>>> import numpy as np
>>> np.set_printoptions(suppress=True, linewidth=200)
>>> M = np.load("a.npy")
>>> M
array([[-0.1,  0.9, -4.9, -0.4],
       [ 3.3, -3.3, -1.6,  0.8],
       [ 0.6, -2.9, -3.5, -2. ],
       [-3.1,  2.5, -2.4,  1.8],
       [ 1.9,  1.1, -3.2, -3.2],
       [-1.6, -2.3,  3.9,  1.4],
       [ 2. , -1.2,  3.1, -3.1],
       [-1.6,  2.7, -3.8,  0.5],
       [-2.7,  3.5, -2.1,  0.8],
       [ 0.4,  0.5,  3.7, -3.3],
       [-2.4, -3.7, -1.1, -2.1],
       [ 0. ,  3.2, -3.3,  2. ],
       [-2.3, -3.4,  2.2, -1.7]])
>>> Xs = M - M.mean(axis=0)
>>> vecs = np.linalg.svd(Xs)[2][:1]
>>> M2 = Xs - Xs @ vecs.T @ vecs
>>> np.round(np.cov(Xs @ vecs.T, rowvar=False), 1)
np.float64(13.3)
>>> np.linalg.norm(M2, axis=1).round(6).argmax()
np.int64(1)
>>> print(np.round(M2.std(axis=0), 1))
[1.9 1.6 1.5 1.6]
>>> proj = M @ np.linalg.solve(M.T @ M, M.T)
>>> np.allclose(proj @ proj, proj)
True
>>> print(np.round(np.diag(proj), 1))
[0.2 0.5 0.3 0.2 0.4 0.3 0.3 0.2 0.2 0.4 0.5 0.2 0.3]
>>> np.round(np.linalg.eigvalsh(proj), 1) + 0
array([0., 0., 0., 0., 0., 0., 0., 0., 0., 1., 1., 1., 1.])
>>> np.round(proj @ M[:, 3], 1)
array([-0.4,  0.8, -2. ,  1.8, -3.2,  1.4, -3.1,  0.5,  0.8, -3.3, -2.1,  2. , -1.7])
>>> C = M[[5, 4]].astype(float)
>>> for _ in range(4):
...     z = np.linalg.norm(M[:, None] - C, axis=-1).argmin(axis=1)
...     C = np.array([M[z == j].mean(axis=0) for j in range(2)])
... 
>>> z
array([1, 1, 1, 1, 1, 0, 0, 1, 1, 0, 0, 1, 0])
>>> np.round(C[1] - C[0], 1)
array([ 0.6,  3. , -5.5,  1.8])
>>> np.bincount(z)
array([5, 8])
>>> Xs = (M - M.mean(axis=0)) / M.std(axis=0)
>>> np.round(Xs.std(axis=0), 1)
array([1., 1., 1., 1.])
>>> np.argwhere(np.abs(Xs) > 2)
array([], shape=(0, 2), dtype=int64)
>>> b = np.linalg.lstsq(np.delete(Xs, 1, axis=1), Xs[:, 1])[0]
>>> b.round(1)
array([-0.1, -0.4,  0.2])
>>> rng = np.random.default_rng(134)
>>> X = (rng.random((3, 3)) < 0.3) + np.eye(3)
>>> X /= X.sum(axis=1, keepdims=True)
>>> X
array([[1., 0., 0.],
       [0., 1., 0.],
       [0., 0., 1.]])
>>> (X @ X)[0]
array([1., 0., 0.])
>>> np.fft.fft(X[0])
array([1.+0.j, 1.+0.j, 1.+0.j])
>>> np.allclose(X @ X.T, X.T @ X)
True
>>> feats = np.loadtxt("layer18.csv", delimiter=",")
>>> print(feats)
[[3. 0. 0. 3.]
 [2. 0. 2. 0.]
 [3. 0. 1. 1.]
 [1. 2. 3. 0.]]
>>> M2 = feats[0, 0] * feats[1:] - np.outer(feats[1:, 0], feats[0])
>>> M2
array([[ 0.,  0.,  6., -6.],
       [ 0.,  0.,  3., -6.],
       [ 0.,  6.,  9., -3.]])
>>> np.round(feats[:, 0] / feats[0, 0], 1)
array([1. , 0.7, 1. , 0.3])
>>> f, r1 = M2[1], M2[2]
>>> print(f @ r1)
45.0
>>> f @ f
np.float64(45.0)
>>> p = (f @ r1) / (f @ f) * f
>>> p
array([ 0.,  0.,  3., -6.])
>>> np.linalg.matrix_rank(np.outer(f, r1))
np.int64(1)
>>> (r1 - p) @ f
np.float64(0.0)
